% ipython --no-banner

In [1]: import numpy as np

In [2]: np.set_printoptions(suppress=True, linewidth=100)

In [3]: arr = np.loadtxt("case3.csv", delimiter=",")

In [4]: arr
Out[4]: 
array([[ 0.254, -2.321,  0.937, -0.231,  1.261, -3.865,  0.026],
       [-0.469, -0.866,  0.209, -0.056, -0.881,  1.382, -0.039],
       [ 0.408, -1.011, -0.32 ,  0.064, -1.621,  5.984,  0.1  ],
       [ 0.081,  0.166,  0.422, -0.146,  1.717, -1.077, -0.071],
       [ 0.125, -0.889,  0.93 ,  0.013, -2.509,  5.604,  0.08 ],
       [-0.1  , -0.361,  1.348,  0.216, -5.172, -0.139,  0.036],
       [-0.348,  0.117,  0.555,  0.061, -0.511,  4.251, -0.028],
       [ 0.396,  0.508, -0.365,  0.092, -0.411,  5.593, -0.046],
       [-0.066,  0.902, -0.721,  0.261, -1.604, -2.602,  0.028],
       [ 0.089, -1.744,  0.432, -0.107,  1.29 ,  2.689,  0.065],
       [ 0.203,  0.489, -0.635, -0.134,  2.459,  6.637, -0.019],
       [-0.364, -0.698,  0.964, -0.086,  1.537, -3.575,  0.029],
       [-0.356, -2.217,  0.231,  0.378,  2.596,  2.628,  0.052],
       [ 0.328, -0.023, -0.449, -0.038, -3.651, -1.558,  0.1  ],
       [-0.155, -0.409,  0.414,  0.091,  2.816, -1.639,  0.027],
       [ 0.074,  1.084, -0.452,  0.218, -0.248,  4.07 , -0.05 ],
       [-0.402,  0.083,  1.408, -0.357, -0.189, -1.049,  0.106],
       [-0.19 ,  0.484,  0.137,  0.071, -2.794, -4.535,  0.086],
       [ 0.369, -0.272, -1.287, -0.185,  0.49 ,  4.091,  0.003],
       [ 0.324,  1.741,  0.766, -0.176, -1.458,  0.065, -0.106],
       [ 0.041,  0.59 ,  1.007,  0.   ,  4.048,  1.92 , -0.006],
       [-0.275,  1.572,  0.136, -0.027,  2.597, -7.233, -0.019],
       [-0.321,  1.13 ,  0.585, -0.177,  6.129, -6.711, -0.127],
       [-0.058,  0.854, -1.483, -0.243, -2.124,  7.097,  0.09 ],
       [-0.478,  0.476,  0.256,  0.087,  2.64 , -3.93 ,  0.004]])

In [5]: Xs = arr - arr.mean(axis=0)

In [6]: Uu, sv, Vh = np.linalg.svd(Xs, full_matrices=False)

In [7]: np.round(Xs.mean(axis=0), 3) + 0
Out[7]: array([0., 0., 0., 0., 0., 0., 0.])

In [8]: sv.round(3)
Out[8]: array([21.332, 11.947,  5.373,  3.1  ,  1.246,  0.798,  0.227])

In [9]: round(float((sv ** 2).sum() ** 2 / (sv ** 4).sum()), 3)
Out[9]: 1.785

In [10]: O, R = np.linalg.qr(arr)

In [11]: np.round(O.T @ O, 3) + 0
Out[11]: 
array([[1., 0., 0., 0., 0., 0., 0.],
       [0., 1., 0., 0., 0., 0., 0.],
       [0., 0., 1., 0., 0., 0., 0.],
       [0., 0., 0., 1., 0., 0., 0.],
       [0., 0., 0., 0., 1., 0., 0.],
       [0., 0., 0., 0., 0., 1., 0.],
       [0., 0., 0., 0., 0., 0., 1.]])

In [12]: round(float(abs(R[0, 0])), 3), round(float(np.linalg.norm(arr[:, 0])), 3)
Out[12]: (1.436, 1.436)

In [13]: J = np.array([[1, 0, 0], [0, 1, 0], [1, -1, 1]])

In [14]: J
Out[14]: 
array([[ 1,  0,  0],
       [ 0,  1,  0],
       [ 1, -1,  1]])

In [15]: # triangular, det is the product of the diagonal

In [16]: np.prod(np.diag(J)), round(np.linalg.det(J), 3)
Out[16]: (np.int64(1), np.float64(1.0))

In [17]: np.linalg.matrix_power(J - np.diag(np.diag(J)), 3)
Out[17]: 
array([[0, 0, 0],
       [0, 0, 0],
       [0, 0, 0]])

In [18]: [int(np.linalg.matrix_rank(np.linalg.matrix_power(J, p))) for p in range(1, 4)]
Out[18]: [3, 3, 3]

In [19]: np.linalg.matrix_rank(J - J[0, 0] * np.eye(3))
Out[19]: np.int64(1)

In [20]: J @ J
Out[20]: 
array([[ 1,  0,  0],
       [ 0,  1,  0],
       [ 2, -2,  1]])

In [21]: f = np.array([2, 1])

In [22]: np.convolve(J[0], f)
Out[22]: array([2, 1, 0, 0])

In [23]: np.correlate(J[0], J[2], "full")
Out[23]: array([ 1, -1,  1,  0,  0])

In [24]: np.array([np.convolve(row, f, "same") for row in J])
Out[24]: 
array([[ 2,  1,  0],
       [ 0,  2,  1],
       [ 2, -1,  1]])

In [25]: np.polyval(f, J[0])
Out[25]: array([3, 1, 1])

In [26]: w1 = np.array([[2, 1, 2, 0, 2, 3], [3, 3, 2, 2, 2, 2], [3, 3, 0, 3, 0, 2]])

In [27]: b = np.array([5, 2, 5, 3, 3, 4])

In [28]: H = np.maximum(J @ w1 + b, 0)

In [29]: np.linalg.matrix_rank(H)
Out[29]: np.int64(3)

In [30]: (H > 0).mean(axis=0)
Out[30]: array([1., 1., 1., 1., 1., 1.])

In [31]: (H > 0).astype(int)
Out[31]: 
array([[1, 1, 1, 1, 1, 1],
       [1, 1, 1, 1, 1, 1],
       [1, 1, 1, 1, 1, 1]])

In [32]: Z = np.array([[1, 1, -2],
    ...:     [0, 0, 2],
    ...:     [-2, -2, -1],
    ...:     [0, 1, 0],
    ...:     [-2, 1, 2],
    ...:     [-2, -1, 2]])

In [33]: H @ Z
Out[33]: 
array([[-31,  -6,   9],
       [-28,  -2,   9],
       [-23,  -3,   7]])

In [34]: np.round(np.abs(np.linalg.eigvals(J)).max(), 3)
Out[34]: np.float64(1.0)

In [35]: np.trace(J)
Out[35]: np.int64(3)

In [36]: data = np.array([[7, 7, 4, 7, 6, 5],
    ...:     [11, 11, 8, 11, 10, 9],
    ...:     [11, 11, 8, 11, 10, 9],
    ...:     [7, 7, 4, 7, 6, 5]])

In [37]: # looks like rank 2

In [38]: Uu, sv, Vh = np.linalg.svd(data)

In [39]: V = Vh[:(sv > 1e-8).sum()]

In [40]: rng = np.random.default_rng(921104)

In [41]: x0 = data[3] + 4 * data[1] + rng.integers(2) * np.eye(6)[4]

In [42]: x0
Out[42]: array([51., 51., 36., 51., 46., 41.])

In [43]: np.linalg.matrix_rank(np.vstack([data, x0]))
Out[43]: np.int64(2)

In [44]: np.round(np.diag(V.T @ V), 3)
Out[44]: array([0.292, 0.292, 0.667, 0.292, 0.167, 0.292])

In [45]: f = np.array([3, -2])

In [46]: np.polyval(f, data[1])
Out[46]: array([31, 31, 22, 31, 28, 25])

In [47]: np.convolve(data[1], f)
Out[47]: array([ 33,  11,   2,  17,   8,   7, -18])

In [48]: np.cross(data[1, :3], data[0, :3])
Out[48]: array([-12,  12,   0])

In [49]: np.correlate(data[1], data[0], "full")
Out[49]: array([ 55, 121, 183, 224, 293, 368, 301, 236, 183, 133,  63])

In [50]: round(float(np.linalg.norm(data, 2) / np.linalg.norm(data)), 3)
Out[50]: 0.999

In [51]: np.linalg.matrix_rank(data, rtol=0.1)
Out[51]: np.int64(1)

In [52]: np.linalg.cond(data) > 100
Out[52]: np.True_

In [53]: m1 = np.load("m.npy")

In [54]: m1
Out[54]: 
array([[ 9.,  0., -2.,  2.,  0.,  2., -4.,  0.],
       [ 0.,  5.,  0.,  0.,  0.,  0.,  0.,  0.],
       [-2.,  0.,  6., -1.,  0., -1.,  2.,  0.],
       [ 2.,  0., -1.,  6.,  0.,  1., -2.,  0.],
       [ 0.,  0.,  0.,  0.,  5.,  0.,  0.,  0.],
       [ 2.,  0., -1.,  1.,  0.,  6., -2.,  0.],
       [-4.,  0.,  2., -2.,  0., -2.,  9.,  0.],
       [ 0.,  0.,  0.,  0.,  0.,  0.,  0.,  5.]])

In [55]: # 4 groups of indices that never mix

In [56]: other = m1[0, 0] * m1[1:] - np.outer(m1[1:, 0], m1[0])

In [57]: other
Out[57]: 
array([[  0.,  45.,   0.,   0.,   0.,   0.,   0.,   0.],
       [  0.,   0.,  50.,  -5.,   0.,  -5.,  10.,   0.],
       [  0.,   0.,  -5.,  50.,   0.,   5., -10.,   0.],
       [  0.,   0.,   0.,   0.,  45.,   0.,   0.,   0.],
       [  0.,   0.,  -5.,   5.,   0.,  50., -10.,   0.],
       [  0.,   0.,  10., -10.,   0., -10.,  65.,   0.],
       [  0.,   0.,   0.,   0.,   0.,   0.,   0.,  45.]])

In [58]: np.round(m1[:, 0] / m1[0, 0], 3)
Out[58]: array([ 1.   ,  0.   , -0.222,  0.222,  0.   ,  0.222, -0.444,  0.   ])

In [59]: np.linalg.matrix_rank(other), np.linalg.matrix_rank(m1)
Out[59]: (np.int64(7), np.int64(8))

In [60]: gram = m1.T @ m1

In [61]: np.trace(gram), (m1 ** 2).sum()
Out[61]: (np.float64(431.0), np.float64(431.0))

In [62]: np.linalg.matrix_rank(gram)
Out[62]: np.int64(8)

In [63]: np.allclose(gram, gram.T)
Out[63]: True

In [64]: gram
Out[64]: 
array([[109.,   0., -42.,  42.,   0.,  42., -84.,   0.],
       [  0.,  25.,   0.,   0.,   0.,   0.,   0.,   0.],
       [-42.,   0.,  46., -21.,   0., -21.,  42.,   0.],
       [ 42.,   0., -21.,  46.,   0.,  21., -42.,   0.],
       [  0.,   0.,   0.,   0.,  25.,   0.,   0.,   0.],
       [ 42.,   0., -21.,  21.,   0.,  46., -42.,   0.],
       [-84.,   0.,  42., -42.,   0., -42., 109.,   0.],
       [  0.,   0.,   0.,   0.,   0.,   0.,   0.,  25.]])

In [65]: np.round(np.linalg.svd(m1, compute_uv=False) ** 2, 3)
Out[65]: array([256.,  25.,  25.,  25.,  25.,  25.,  25.,  25.])

In [66]: other = np.array([[-8, -2],
    ...:     [9, 4],
    ...:     [5, -1],
    ...:     [2, -9],
    ...:     [-6, -7],
    ...:     [0, 9],
    ...:     [-5, -8],
    ...:     [-4, 3]])

In [67]: np.einsum("ij,ij->i", m1, m1)
Out[67]: array([109.,  25.,  46.,  46.,  25.,  46., 109.,  25.])

In [68]: np.linalg.matrix_rank(m1 @ other)
Out[68]: np.int64(2)

In [69]: m1 @ other
Out[69]: 
array([[-58.,  16.],
       [ 45.,  20.],
       [ 34., -18.],
       [  1., -32.],
       [-30., -35.],
       [ -9.,  58.],
       [ -7., -66.],
       [-20.,  15.]])

In [70]: np.einsum("ik,kj->ji", m1, other)
Out[70]: 
array([[-58.,  45.,  34.,   1., -30.,  -9.,  -7., -20.],
       [ 16.,  20., -18., -32., -35.,  58., -66.,  15.]])

In [71]: np.vstack([m1, other.T]).shape
Out[71]: (10, 8)

In [72]: M = np.load("sample8.npy")

In [73]: M
Out[73]: 
array([[-3,  0,  1,  0, -3],
       [ 0, 13, -1,  0,  0],
       [ 1, -1, 18,  3,  2],
       [-2,  3, -3,  1,  2],
       [ 0,  0,  0,  2,  3]])

In [74]: M - M[0]
Out[74]: 
array([[ 0,  0,  0,  0,  0],
       [ 3, 13, -2,  0,  3],
       [ 4, -1, 17,  3,  5],
       [ 1,  3, -4,  1,  5],
       [ 3,  0, -1,  2,  6]])

In [75]: M.mean(axis=0)
Out[75]: array([-0.8,  3. ,  3. ,  1.2,  0.8])

In [76]: lab = rng.permutation(5)

In [77]: lab
Out[77]: array([3, 0, 2, 4, 1])

In [78]: other = M[lab][:, lab]

In [79]: np.diag(other)
Out[79]: array([ 1, -3, 18,  3, 13])

In [80]: other
Out[80]: 
array([[ 1, -2, -3,  2,  3],
       [ 0, -3,  1, -3,  0],
       [ 3,  1, 18,  2, -1],
       [ 2,  0,  0,  3,  0],
       [ 0,  0, -1,  0, 13]])

In [81]: other = M / np.linalg.norm(M, axis=1, keepdims=True)

In [82]: gram = other @ other.T

In [83]: gram.round(3)
Out[83]: 
array([[ 1.   , -0.018,  0.112, -0.132, -0.573],
       [-0.018,  1.   , -0.129,  0.62 ,  0.   ],
       [ 0.112, -0.129,  1.   , -0.544,  0.181],
       [-0.132,  0.62 , -0.544,  1.   ,  0.427],
       [-0.573,  0.   ,  0.181,  0.427,  1.   ]])

In [84]: (np.abs(gram) > 0.9).astype(int)
Out[84]: 
array([[1, 0, 0, 0, 0],
       [0, 1, 0, 0, 0],
       [0, 0, 1, 0, 0],
       [0, 0, 0, 1, 0],
       [0, 0, 0, 0, 1]])

In [85]: np.round(np.linalg.norm(other, axis=1), 3)
Out[85]: array([1., 1., 1., 1., 1.])

In [86]: gram = M.T @ M

In [87]: np.trace(gram), (M ** 2).sum()
Out[87]: (np.int64(568), np.int64(568))

In [88]: (M @ M.T).shape
Out[88]: (5, 5)

In [89]: np.round(np.linalg.eigvalsh(gram)[::-1], 3)
Out[89]: array([355.677, 170.975,  28.177,  12.859,   0.312])
